$ python3 -q
>>> import numpy as np
>>> np.set_printoptions(precision=2, suppress=True, linewidth=140)
>>> rd = lambda a: np.round(a, 2) + 0
>>> m1 = np.load("sample12.npy")
>>> m1
array([[  0,   0,   0,   0,   0,   0,   0,   0,   0,   0,   0],
       [  0,   0,   0,   0,   0,   0,   0,   0,   0,   0,   0],
       [  0,   0,   0,   0,   0,   0,   0,   0,   0,   0,   0],
       [  0,   1,  -1,   5,  -4,   0,   0,   5,  -4,  -5,  -4],
       [  0,   2,  -2,  10,  -8,   0,   0,  10,  -8, -10,  -8],
       [  0,   0,   0,   0,   0,   0,   0,   0,   0,   0,   0],
       [  0,   2,  -2,  10,  -8,   0,   0,  10,  -8, -10,  -8],
       [  0,   3,  -3,  15, -12,   0,   0,  15, -12, -15, -12],
       [  0,   3,  -3,  15, -12,   0,   0,  15, -12, -15, -12],
       [  0,   3,  -3,  15, -12,   0,   0,  15, -12, -15, -12],
       [  0,   2,  -2,  10,  -8,   0,   0,  10,  -8, -10,  -8]])
>>> # rows 0 and 1 are equal
>>> rd(np.trace(np.linalg.pinv(m1) @ m1))
np.float64(1.0)
>>> np.allclose(m1[:-1].T @ np.linalg.lstsq(m1[:-1].T, m1[-1])[0], m1[-1])
True
>>> rd(m1 @ np.linalg.pinv(m1) @ m1)
array([[  0.,   0.,   0.,   0.,   0.,   0.,   0.,   0.,   0.,   0.,   0.],
       [  0.,   0.,   0.,   0.,   0.,   0.,   0.,   0.,   0.,   0.,   0.],
       [  0.,   0.,   0.,   0.,   0.,   0.,   0.,   0.,   0.,   0.,   0.],
       [  0.,   1.,  -1.,   5.,  -4.,   0.,   0.,   5.,  -4.,  -5.,  -4.],
       [  0.,   2.,  -2.,  10.,  -8.,   0.,   0.,  10.,  -8., -10.,  -8.],
       [  0.,   0.,   0.,   0.,   0.,   0.,   0.,   0.,   0.,   0.,   0.],
       [  0.,   2.,  -2.,  10.,  -8.,   0.,   0.,  10.,  -8., -10.,  -8.],
       [  0.,   3.,  -3.,  15., -12.,   0.,   0.,  15., -12., -15., -12.],
       [  0.,   3.,  -3.,  15., -12.,   0.,   0.,  15., -12., -15., -12.],
       [  0.,   3.,  -3.,  15., -12.,   0.,   0.,  15., -12., -15., -12.],
       [  0.,   2.,  -2.,  10.,  -8.,   0.,   0.,  10.,  -8., -10.,  -8.]])
>>> np.abs(np.diag(np.linalg.qr(m1)[1])) > 1e-9
array([False,  True, False, False, False, False, False, False, False, False, False])
